% ipython --no-banner

In [1]: import numpy as np

In [2]: import numpy.linalg as la

In [3]: np.set_printoptions(suppress=True, linewidth=160)

In [4]: rnd = lambda a: np.round(a, 3) + 0

In [5]: A = np.loadtxt("arr.csv", delimiter=",")

In [6]: rnd(A)
Out[6]: 
array([[-0.073,  0.139,  0.503, -0.85 ],
       [-0.636, -0.313,  0.605,  0.362],
       [-0.661, -0.25 , -0.616, -0.349],
       [-0.392,  0.905, -0.039,  0.16 ]])

In [7]: hat = np.triu(np.array([[0, -3, -3, -1], [3, -1, -2, 1], [-1, 2, -3, 3], [2, -2, -2, -1]]), 1) + np.eye(4)

In [8]: M2 = hat @ A @ la.inv(hat)

In [9]: la.matrix_rank(M2)
Out[9]: np.int64(4)

In [10]: rnd(la.det(M2))
Out[10]: np.float64(-1.0)

In [11]: rnd(np.trace(M2)), rnd(np.trace(A))
Out[11]: (np.float64(-0.843), np.float64(-0.843))

In [12]: M2 = np.array([[-1, -3, -3], [-1, 3, -2]])

In [13]: Z = np.kron(M2, A)

In [14]: la.matrix_rank(Z)
Out[14]: np.int64(8)

In [15]: Z.shape
Out[15]: (8, 12)

In [16]: rnd(la.norm(Z, 2)), rnd(la.norm(M2, 2) * la.norm(A, 2))
Out[16]: (np.float64(4.439), np.float64(4.439))

In [17]: x = np.array([2, 2, 1, 3])

In [18]: target = A @ x

In [19]: beta, lr = np.zeros(4), 1 / la.norm(A, 2) ** 2

In [20]: for i in range(5):
    ...:     beta -= lr * A.T @ (A @ beta - target)
    ...:     if i % 1 == 0: print(i, round(la.norm(A @ beta - target), 3))
    ...: 
0 0.0
1 0.0
2 0.0
3 0.0
4 0.0

In [21]: rnd(la.cond(A))
Out[21]: np.float64(1.0)

In [22]: data = np.load("dump.npy")

In [23]: rnd(data)
Out[23]: 
array([[-0.716,  0.151, -0.638,  0.241],
       [ 0.358, -0.65 , -0.336,  0.58 ],
       [ 0.597,  0.613, -0.518,  0.019],
       [-0.06 ,  0.423,  0.461,  0.778]])

In [24]: rnd(data @ data.T)
Out[24]: 
array([[1., 0., 0., 0.],
       [0., 1., 0., 0.],
       [0., 0., 1., 0.],
       [0., 0., 0., 1.]])

In [25]: hat = np.triu(np.array([[2, 1, 1, 2], [0, 1, 2, 3], [0, -3, -2, -1], [0, 2, 2, -1]]), 1) + np.eye(4)

In [26]: M2 = hat @ data @ la.inv(hat)

In [27]: rnd(la.det(M2))
Out[27]: np.float64(-1.0)

In [28]: la.matrix_rank(M2)
Out[28]: np.int64(4)

In [29]: q = data.astype(float).copy()

In [30]: for j in range(4):
    ...:     q[:, j] -= q[:, :j] @ (q[:, :j].T @ q[:, j])
    ...:     q[:, j] /= la.norm(q[:, j])
    ...: 

In [31]: rnd(q.T @ q)
Out[31]: 
array([[1., 0., 0., 0.],
       [0., 1., 0., 0.],
       [0., 0., 1., 0.],
       [0., 0., 0., 1.]])

In [32]: rnd(q)
Out[32]: 
array([[-0.716,  0.151, -0.638,  0.241],
       [ 0.358, -0.65 , -0.336,  0.58 ],
       [ 0.597,  0.613, -0.518,  0.019],
       [-0.06 ,  0.423,  0.461,  0.778]])

In [33]: M2 = np.array([[-2, 3, -1], [-3, 1, -3], [2, 3, -3]])

In [34]: M2[-1] = M2[0]

In [35]: mat = M2 + 0.05 * np.eye(3)

In [36]: mat
Out[36]: 
array([[-1.95,  3.  , -1.  ],
       [-3.  ,  1.05, -3.  ],
       [-2.  ,  3.  , -0.95]])

In [37]: np.kron(np.eye(2, dtype=int), mat)
Out[37]: 
array([[-1.95,  3.  , -1.  , -0.  ,  0.  , -0.  ],
       [-3.  ,  1.05, -3.  , -0.  ,  0.  , -0.  ],
       [-2.  ,  3.  , -0.95, -0.  ,  0.  , -0.  ],
       [-0.  ,  0.  , -0.  , -1.95,  3.  , -1.  ],
       [-0.  ,  0.  , -0.  , -3.  ,  1.05, -3.  ],
       [-0.  ,  0.  , -0.  , -2.  ,  3.  , -0.95]])

In [38]: rnd(la.det(mat.T))
Out[38]: np.float64(0.745)

In [39]: rnd(la.eigvals(mat).sum().real)
Out[39]: np.float64(-1.85)

In [40]: rnd(la.det(mat[::-1]))
Out[40]: np.float64(-0.745)

In [41]: rnd(np.poly(mat))
Out[41]: array([ 1.   ,  1.85 , 14.808, -0.745])

In [42]: rnd(np.einsum("ii->", mat))
Out[42]: np.float64(-1.85)

In [43]: rnd(la.eigvals(mat))
Out[43]: array([-0.95+3.742j, -0.95-3.742j,  0.05+0.j   ])

In [44]: hat = np.triu(np.array([[-5, -4, 0], [-4, 3, -4], [-4, 0, 3]]), 1) + np.eye(3)

In [45]: M2 = hat @ mat @ la.inv(hat)

In [46]: rnd(np.trace(M2)), rnd(np.trace(mat))
Out[46]: (np.float64(-1.85), np.float64(-1.85))

In [47]: la.matrix_rank(M2)
Out[47]: np.int64(3)

In [48]: M2
Out[48]: 
array([[ 10.05,  39.  , 167.  ],
       [  5.  ,   9.05,  37.  ],
       [ -2.  ,  -5.  , -20.95]])

In [49]: rng = np.random.default_rng(35187)

In [50]: M2 = data + rng.integers(-2, 3, (4, 3)) @ rng.integers(-2, 3, (3, 4))

In [51]: rnd(M2)
Out[51]: 
array([[-2.716, -2.849, -2.638,  1.241],
       [ 3.358,  1.35 ,  2.664, -1.42 ],
       [ 0.597, -4.387, -0.518,  2.019],
       [ 3.94 , -4.577,  4.461,  0.778]])

In [52]: rnd(M2 - data)
Out[52]: 
array([[-2., -3., -2.,  1.],
       [ 3.,  2.,  3., -2.],
       [ 0., -5.,  0.,  2.],
       [ 4., -5.,  4.,  0.]])

In [53]: M = np.load("a.npy")

In [54]: M
Out[54]: 
array([[ 0,  0,  9, -4, -2],
       [ 0,  0,  8,  1, -6],
       [-9, -8,  0,  5,  0],
       [ 4, -1, -5,  0,  5],
       [ 2,  6,  0, -5,  0]])

In [55]: th = np.radians(180)

In [56]: r_ = np.eye(5)

In [57]: r_[0, 0] = r_[3, 3] = np.cos(th)

In [58]: r_[0, 3], r_[3, 0] = -np.sin(th), np.sin(th)

In [59]: rnd(r_)
Out[59]: 
array([[-1.,  0.,  0.,  0.,  0.],
       [ 0.,  1.,  0.,  0.,  0.],
       [ 0.,  0.,  1.,  0.,  0.],
       [ 0.,  0.,  0., -1.,  0.],
       [ 0.,  0.,  0.,  0.,  1.]])

In [60]: M2 = M @ r_.T

In [61]: rnd(M2)
Out[61]: 
array([[ 0.,  0.,  9.,  4., -2.],
       [ 0.,  0.,  8., -1., -6.],
       [ 9., -8.,  0., -5.,  0.],
       [-4., -1., -5.,  0.,  5.],
       [-2.,  6.,  0.,  5.,  0.]])

In [62]: np.abs(M2 - M).max(axis=0)
Out[62]: array([18.,  0.,  0., 10.,  0.])

In [63]: rnd(la.svd(M, compute_uv=False)), rnd(la.svd(M2, compute_uv=False))
Out[63]: 
(array([15.155, 15.155,  4.724,  4.724,  0.   ]),
 array([15.155, 15.155,  4.724,  4.724,  0.   ]))

In [64]: rnd(la.det(r_)), np.trace(r_)
Out[64]: (np.float64(1.0), np.float64(1.0))

In [65]: K = np.load("test18.npy")

In [66]: rnd(K)
Out[66]: 
array([[-0.756, -0.371,  0.48 ,  0.246],
       [-0.378, -0.354, -0.855, -0.027],
       [ 0.076,  0.256, -0.169,  0.949],
       [ 0.529, -0.819,  0.099,  0.197]])

In [67]: x = np.array([1, 1, -3, -3])

In [68]: target = K @ x

In [69]: beta, lr = np.zeros(4), 1 / la.norm(K, 2) ** 2

In [70]: for i in range(8):
    ...:     beta -= lr * K.T @ (K @ beta - target)
    ...:     if i % 2 == 0: print(i, round(la.norm(K @ beta - target), 3))
    ...: 
0 0.0
2 0.0
4 0.0
6 0.0

In [71]: rnd(beta)
Out[71]: array([ 1.,  1., -3., -3.])

In [72]: rnd(la.cond(K))
Out[72]: np.float64(1.0)
